$ python -q
>>> import numpy as np
>>> np.set_printoptions(precision=4, suppress=True, linewidth=120, sign=" ")
>>> E = np.array([[1, 0, 0, 0, 0],
...     [0, 1, 0, 0, 0],
...     [0, 0, 0, 0, 0],
...     [0, 0, 0, -3, 0],
...     [0, 0, 0, 0, -1]])
>>> # equal to its transpose
>>> print(np.round(np.trace(np.linalg.pinv(E) @ E), 4))
4.0
>>> try:
...     np.linalg.inv(E)
... except np.linalg.LinAlgError as e:
...     print("failed:", e)
... 
failed: Singular matrix
>>> print(np.unique(E.round(6), axis=0).shape)
(5, 5)
>>> C2 = E.T @ E
>>> print(C2)
[[ 1  0  0  0  0]
 [ 0  1  0  0  0]
 [ 0  0  0  0  0]
 [ 0  0  0  9  0]
 [ 0  0  0  0  1]]
>>> print(np.linalg.svd(E, compute_uv=False) ** 2)
[ 9.  1.  1.  1.  0.]
>>> r = np.linalg.matrix_rank(C2)
>>> print(r)
4
>>> ns = np.linalg.svd(C2)[2][r:].T
>>> print(ns.shape)
(5, 1)
>>> print(C2 @ ns)
[[ 0.]
 [ 0.]
 [ 0.]
 [ 0.]
 [ 0.]]
>>> print([int(np.linalg.matrix_rank(C2[:, :j + 1])) for j in range(5)])
[1, 2, 2, 3, 4]
>>> print(ns[:, 0] / ns[np.abs(ns[:, 0]).round(6).argmax(), 0])
[ 0.  0.  1.  0.  0.]
>>> print([int(np.linalg.matrix_rank(C2[:i])) for i in range(1, len(C2) + 1)])
[1, 2, 2, 3, 4]
>>> print(ns @ ns.T)
[[ 0.  0.  0.  0.  0.]
 [ 0.  0.  0.  0.  0.]
 [ 0.  0.  1.  0.  0.]
 [ 0.  0.  0.  0.  0.]
 [ 0.  0.  0.  0.  0.]]
>>> r = np.linalg.matrix_rank(E)
>>> print(r)
4
>>> ns = np.linalg.svd(E)[2][r:].T
>>> print(ns @ ns.T)
[[ 0.  0.  0.  0.  0.]
 [ 0.  0.  0.  0.  0.]
 [ 0.  0.  1.  0.  0.]
 [ 0.  0.  0.  0.  0.]
 [ 0.  0.  0.  0.  0.]]
>>> print(np.linalg.matrix_rank(E.T @ E), np.linalg.matrix_rank(E @ E.T))
4 4
>>> print(ns[:, 0] / ns[np.abs(ns[:, 0]).round(6).argmax(), 0])
[ 0.  0.  1.  0.  0.]
>>> print(ns.shape)
(5, 1)
>>> data = np.loadtxt("a.csv", delimiter=",")
>>> print(data)
[[-0.7 -0.4  0.7 -2.3  0.9 -1.7]
 [-1.8  0.4 -0.9  0.7 -0.8 -0.5]
 [ 0.  -1.1 -0.6  0.2 -0.2 -0.7]]
>>> x0 = np.array([-3, 0, 0, 3, 1, 2])
>>> h = np.maximum(data @ x0, 0)
>>> print(np.maximum(data @ x0, 0) - np.maximum(-data @ x0, 0))
[-7.3  5.7 -1. ]
>>> print(np.tanh(data @ x0))
[-1.      1.     -0.7616]
>>> U, s, VT = np.linalg.svd(data, full_matrices=False)
>>> print(np.abs(U[:, 0]).round(6).argmax())
0
>>> print(np.allclose(U * s @ VT, data))
True
>>> print(round(np.sqrt((s ** 2).sum()), 4), round(float(np.linalg.norm(data)), 4))
4.2261 4.2261
>>> print(s / s[0])
[ 1.      0.734   0.4294]
>>> C2 = data.T @ data
>>> print(np.allclose(C2, C2.T))
True
>>> print(np.linalg.svd(data, compute_uv=False) ** 2)
[ 10.3645   5.5842   1.9113]
>>> print(np.diag(C2))
[ 3.73  1.53  1.66  5.82  1.49  3.63]
>>> print(np.linalg.matrix_rank(C2))
3
>>> arr = np.loadtxt("out8.csv", delimiter=",")
>>> print(arr)
[[ 0.8306  0.8854  0.9936 -0.2729  0.6469  0.8511]
 [ 0.9716  0.994   0.9971  0.8977 -0.04    0.881 ]
 [ 0.9805  0.996   0.999   0.8741  0.1293  0.9232]
 [-0.9771 -0.9957 -0.9975 -0.9261  0.1096 -0.8875]
 [ 0.4219  0.7739 -0.8337  0.9805 -0.8957 -0.5299]
 [ 0.4777  0.6169  0.6411  0.3799 -0.04    0.3095]
 [ 0.6411  0.7895  0.7739  0.585  -0.1194  0.4053]
 [-0.2543 -0.3452 -0.3627 -0.1974  0.02   -0.1586]
 [ 0.9562  0.9812  0.9995  0.01    0.7163  0.9478]
 [ 0.8397  0.8617  0.9984 -0.7352  0.8511  0.9186]
 [ 0.4462  0.6044  0.493   0.493  -0.1586  0.2165]
 [ 0.9881  0.9975  0.9998  0.7739  0.4462  0.9633]
 [-0.4542 -0.3452 -0.9743  0.821  -0.7895 -0.7531]
 [-0.8617 -0.917  -0.9945  0.1096 -0.6044 -0.8591]
 [-0.9943 -0.9995 -0.9994 -0.9869  0.3885 -0.9341]
 [-0.7259 -0.7259 -0.9946  0.7616 -0.821  -0.8668]
 [-0.598  -0.7259 -0.8243 -0.3452 -0.0699 -0.4621]
 [-0.7211 -0.8511 -0.8692 -0.6044  0.0699 -0.508 ]
 [-0.8591 -0.8957 -0.9979  0.5581 -0.7895 -0.9069]
 [ 0.6696  0.8937 -0.2636  0.9737 -0.8243 -0.1781]
 [ 0.9693  0.9901  0.9994  0.4542  0.5649  0.9436]
 [ 0.537   0.6411  0.8337  0.1194  0.1974  0.4777]
 [ 0.8617  0.9661  0.6911  0.971  -0.7163  0.3004]
 [-0.8957 -0.9425 -0.997   0.0798 -0.6351 -0.8896]
 [-0.9217 -0.9603 -0.9984  0.05   -0.664  -0.9138]
 [-0.3627 -0.3969 -0.7779  0.2165 -0.3275 -0.4301]]
>>> U, s, VT = np.linalg.svd(arr, full_matrices=False)
>>> print(s / s[0])
[ 1.      0.4929  0.1507  0.0967  0.0518  0.0112]
>>> print(np.round(U.T @ U, 4) + 0)
[[ 1.  0.  0.  0.  0.  0.]
 [ 0.  1.  0.  0.  0.  0.]
 [ 0.  0.  1.  0.  0.  0.]
 [ 0.  0.  0.  1.  0.  0.]
 [ 0.  0.  0.  0.  1.  0.]
 [ 0.  0.  0.  0.  0.  1.]]
>>> print(np.cumsum(s ** 2) / np.sum(s ** 2))
[ 0.7826  0.9727  0.9905  0.9978  0.9999  1.    ]
>>> print(np.abs(U[:, 0]).round(6).argmax())
11
>>> print(np.round(np.sqrt((s ** 2).sum()), 4), round(np.linalg.norm(arr), 4))
9.267 9.267
>>> print(np.round(VT @ VT.T, 4) + 0)
[[ 1.  0.  0.  0.  0.  0.]
 [ 0.  1.  0.  0.  0.  0.]
 [ 0.  0.  1.  0.  0.  0.]
 [ 0.  0.  0.  1.  0.  0.]
 [ 0.  0.  0.  0.  1.  0.]
 [ 0.  0.  0.  0.  0.  1.]]
>>> print(U.shape, s.shape, VT.shape)
(26, 6) (6,) (6, 6)
>>> print(np.round(U.T @ arr @ VT.T, 4) + 0)
[[ 8.1981  0.      0.      0.      0.      0.    ]
 [ 0.      4.0406  0.      0.      0.      0.    ]
 [ 0.      0.      1.2351  0.      0.      0.    ]
 [ 0.      0.      0.      0.7924  0.      0.    ]
 [ 0.      0.      0.      0.      0.4248  0.    ]
 [ 0.      0.      0.      0.      0.      0.0918]]
>>> x0 = np.array([-6, 7, 0, -8, 0, -7])
>>> y = arr @ x0
>>> print(np.round(np.linalg.pinv(arr) @ arr, 4) + 0)
[[ 1.  0.  0.  0.  0.  0.]
 [ 0.  1.  0.  0.  0.  0.]
 [ 0.  0.  1.  0.  0.  0.]
 [ 0.  0.  0.  1.  0.  0.]
 [ 0.  0.  0.  0.  1.  0.]
 [ 0.  0.  0.  0.  0.  1.]]
>>> print(np.round(np.linalg.lstsq(arr, y)[0], 4) + 0)
[-6.  7.  0. -8.  0. -7.]
>>> print(np.round(np.linalg.solve(arr.T @ arr, arr.T @ y), 4) + 0)
[-6.  7.  0. -8.  0. -7.]
>>> rng = np.random.default_rng(58)
>>> y = y + 0.05 * rng.normal(size=26)
>>> print(y)
[ -2.5891 -12.2156 -12.4718  12.4441  -1.2866  -3.7647  -5.8003   1.8044  -5.6047   0.4292  -3.9168 -11.896   -1.0272
   3.8516  13.4     -0.7651   4.4538   6.7684   0.7821  -4.3357  -9.1437  -3.0302  -8.2201   4.2938   4.7876   0.7862]
>>> coef, *_ = np.linalg.lstsq(arr, y)
>>> print([round(float(np.linalg.norm(np.linalg.solve(arr.T @ arr + lam * np.eye(6), arr.T @ y))), 2) for lam in (0, 1, 10, 100)])
[13.94, 7.23, 4.04, 1.52]
>>> print(coef.round())
[-6.  7.  0. -8. -0. -7.]
>>> print(round(float(np.linalg.norm(y - arr @ coef)), 4))
0.2102
>>> m1 = np.loadtxt("w.csv", delimiter=",")
>>> print(m1)
[[  3.   0.   9.   5.   2.]
 [  0.   0.   0.   0.   0.]
 [  3.   0.   9.   5.   2.]
 [  6.   0.  18.  10.   4.]]
>>> print(np.linalg.matrix_rank(m1, rtol=0.1))
1
>>> print([round(float(x), 4) for x in np.linalg.svd(m1, compute_uv=False)[:3]])
[26.7208, 0.0, 0.0]
>>> x0 = np.array([-5, 4, 3, -5, 5])
>>> print((m1 @ x0).argmax())
1
>>> print(m1 * x0)
[[-15.   0.  27. -25.  10.]
 [ -0.   0.   0.  -0.   0.]
 [-15.   0.  27. -25.  10.]
 [-30.   0.  54. -50.  20.]]
>>> print(m1 @ np.eye(5)[0])
[ 3.  0.  3.  6.]
>>> print(np.sign((m1 @ x0).round(6)))
[-1.  0. -1. -1.]
>>> x0 @ m1
Traceback (most recent call last):
  File "<python-input-74>", line 1, in <module>
    x0 @ m1
    ~~~^~~~
ValueError: matmul: Input operand 1 has a mismatch in its core dimension 0, with gufunc signature (n?,k),(k,m?)->(n?,m?) (size 4 is different from 5)
>>> other = arr / np.linalg.norm(arr, axis=1, keepdims=True)
>>> C2 = other @ other.T
>>> print(np.round(np.degrees(np.arccos(np.clip(C2[3, 5], -1, 1))), 4))
167.4975
>>> C = np.sign(np.array([[9, 0, 7, 1], [6, 0, 3, 7], [0, 2, 6, 0], [5, 5, 3, 1]]))
>>> other = (np.tril(C, -1) + np.eye(4)) @ (np.triu(C, 1) + np.eye(4))
>>> w = np.array([-1, 0, 0, 2])
>>> W0 = np.rint(other * w @ np.linalg.inv(other)) + 0
>>> print(W0)
[[-3. -1. -2.  3.]
 [-5. -1. -4.  5.]
 [-2.  0. -2.  2.]
 [-7. -1. -6.  7.]]
>>> # rank 2
>>> W = np.array([[1, 1, 3, 2, 1, 3],
...     [3, 2, 0, 3, 2, 2],
...     [0, 1, 2, 1, 3, 3],
...     [0, 2, 0, 2, 1, 3]])
>>> coef = np.array([-9, 4, 3, 6, 4, -3])
>>> act = np.maximum(W0 @ W + coef, 0)
>>> print((act > 0).mean(axis=0))
[ 0.   1.   0.   0.5  0.   0. ]
>>> print(act)
[[ 0.  3.  0.  1.  0.  0.]
 [ 0.  3.  0.  0.  0.  0.]
 [ 0.  4.  0.  4.  0.  0.]
 [ 0.  3.  0.  0.  0.  0.]]
>>> print((act > 0).astype(int))
[[ 0  1  0  1  0  0]
 [ 0  1  0  0  0  0]
 [ 0  1  0  1  0  0]
 [ 0  1  0  0  0  0]]
>>> print(np.linalg.matrix_rank(act))
2
>>> C = np.array([[1, 0, 8],
...     [5, 1, 7],
...     [-1, 7, -1],
...     [-5, -5, -7],
...     [-2, -4, 4],
...     [2, 0, 1]])
>>> print((act @ C).round(6).argmax(axis=1))
[ 2  2  0  2]
